In [1]: import numpy as np

In [2]: from numpy import linalg as LA

In [3]: np.set_printoptions(suppress=True, linewidth=140)

In [4]: F = np.loadtxt("x.csv", delimiter=",")

In [5]: print(F)
[[-0.11   0.07  -0.782  0.99 ]
 [ 0.578 -0.397  0.197 -0.834]
 [-0.8    0.604  0.537 -0.235]
 [-0.99   0.933 -0.291  0.999]
 [ 0.929 -0.782  0.336 -0.99 ]
 [ 0.319 -0.207  0.245 -0.744]
 [ 0.99  -0.933  0.1   -0.996]
 [ 0.217 -0.139  0.762 -0.99 ]
 [ 0.706 -0.508  0.1   -0.834]
 [-0.892  0.721  0.422  0.446]
 [ 0.647 -0.454 -0.245 -0.235]
 [-0.647  0.454  0.422 -0.235]
 [-0.976  0.885  0.1    0.974]
 [-0.97   0.869 -0.818  1.   ]
 [ 0.984 -0.912  0.1   -0.994]
 [ 0.8   -0.604 -0.8    0.894]
 [ 0.217 -0.139 -0.537  0.834]
 [ 0.647 -0.454 -0.05  -0.617]
 [ 0.414 -0.273 -0.8    0.974]
 [-0.867  0.686 -0.762  0.999]
 [-0.929  0.782 -0.422  0.994]
 [-0.963  0.851  0.291  0.894]
 [-0.98   0.9   -0.336  0.998]
 [-0.706  0.508 -0.291  0.933]]

In [6]: Ac = (F - F.mean(axis=0)) / F.std(axis=0)

In [7]: print(np.argwhere(np.abs(Ac) > 2))
[]

In [8]: beta = LA.lstsq(np.delete(Ac, 3, axis=1), Ac[:, 3])[0]

In [9]: print(np.abs(beta).argmax())
1

In [10]: print(beta.round(3))
[ 0.014  0.656 -0.62 ]

In [11]: Ac = F - F.mean(axis=0)

In [12]: U, sig, Vh = LA.svd(Ac, full_matrices=False)

In [13]: print(np.searchsorted(np.cumsum(sig ** 2) / (sig ** 2).sum(), 0.9) + 1)
2

In [14]: print((np.sign(U[:, 0]) == np.sign(U[0, 0])).astype(int))
[1 0 1 1 0 0 0 0 0 1 0 1 1 1 0 0 1 0 1 1 1 1 1 1]

In [15]: print(round((sig ** 2).sum() ** 2 / (sig ** 4).sum(), 3))
1.561

In [16]: print(np.round(np.abs(Vh[-1]), 3))
[0.632 0.775 0.001 0.02 ]
